>>> import numpy as np
>>> import numpy.linalg as la
>>> np.set_printoptions(precision=2, suppress=True, linewidth=120, floatmode="fixed")
>>> W0 = np.load("mat.npy")
>>> W0
array([[3, 0, 0, 0],
       [0, 3, 0, 0],
       [0, 0, 1, 0],
       [0, 0, 0, 1]])
>>> # splits into 4 blocks
>>> M2 = np.array([[1, 3, -3], [-3, -3, -2], [-3, 2, -1], [-2, 0, -3]])
>>> np.einsum("ij,ij->i", W0, W0)
array([9, 9, 1, 1])
>>> np.vstack([W0, M2.T]).shape
(7, 4)
>>> np.einsum("ik,kj->ij", W0, M2)
array([[ 3,  9, -9],
       [-9, -9, -6],
       [-3,  2, -1],
       [-2,  0, -3]])
>>> la.matrix_rank(np.vstack([W0, M2.T]))
np.int64(4)
>>> la.matrix_rank(W0 @ M2)
np.int64(3)
>>> data = np.load("dump.npy")
>>> data
array([[ 2,  0,  0,  0,  0,  0,  0,  0,  0],
       [ 0,  1,  0,  0,  0,  0,  0,  0,  0],
       [ 0,  0,  2,  0,  0,  0,  0,  0,  0],
       [ 0,  0,  0, -2,  0,  0,  0,  0,  0],
       [ 0,  0,  0,  0, -2,  0,  0,  0,  0],
       [ 0,  0,  0,  0,  0,  0,  0,  0,  0],
       [ 0,  0,  0,  0,  0,  0,  3,  0,  0],
       [ 0,  0,  0,  0,  0,  0,  0,  1,  0],
       [ 0,  0,  0,  0,  0,  0,  0,  0,  0]])
>>> (data + data.T) / 2
array([[ 2.00,  0.00,  0.00,  0.00,  0.00,  0.00,  0.00,  0.00,  0.00],
       [ 0.00,  1.00,  0.00,  0.00,  0.00,  0.00,  0.00,  0.00,  0.00],
       [ 0.00,  0.00,  2.00,  0.00,  0.00,  0.00,  0.00,  0.00,  0.00],
       [ 0.00,  0.00,  0.00, -2.00,  0.00,  0.00,  0.00,  0.00,  0.00],
       [ 0.00,  0.00,  0.00,  0.00, -2.00,  0.00,  0.00,  0.00,  0.00],
       [ 0.00,  0.00,  0.00,  0.00,  0.00,  0.00,  0.00,  0.00,  0.00],
       [ 0.00,  0.00,  0.00,  0.00,  0.00,  0.00,  3.00,  0.00,  0.00],
       [ 0.00,  0.00,  0.00,  0.00,  0.00,  0.00,  0.00,  1.00,  0.00],
       [ 0.00,  0.00,  0.00,  0.00,  0.00,  0.00,  0.00,  0.00,  0.00]])
>>> np.sort(np.abs(la.eigvals(data)))
array([0.00, 0.00, 1.00, 1.00, 2.00, 2.00, 2.00, 2.00, 3.00])
>>> np.allclose(data @ data.T, data.T @ data)
True
>>> la.matrix_power(data, 3)
array([[ 8,  0,  0,  0,  0,  0,  0,  0,  0],
       [ 0,  1,  0,  0,  0,  0,  0,  0,  0],
       [ 0,  0,  8,  0,  0,  0,  0,  0,  0],
       [ 0,  0,  0, -8,  0,  0,  0,  0,  0],
       [ 0,  0,  0,  0, -8,  0,  0,  0,  0],
       [ 0,  0,  0,  0,  0,  0,  0,  0,  0],
       [ 0,  0,  0,  0,  0,  0, 27,  0,  0],
       [ 0,  0,  0,  0,  0,  0,  0,  1,  0],
       [ 0,  0,  0,  0,  0,  0,  0,  0,  0]])
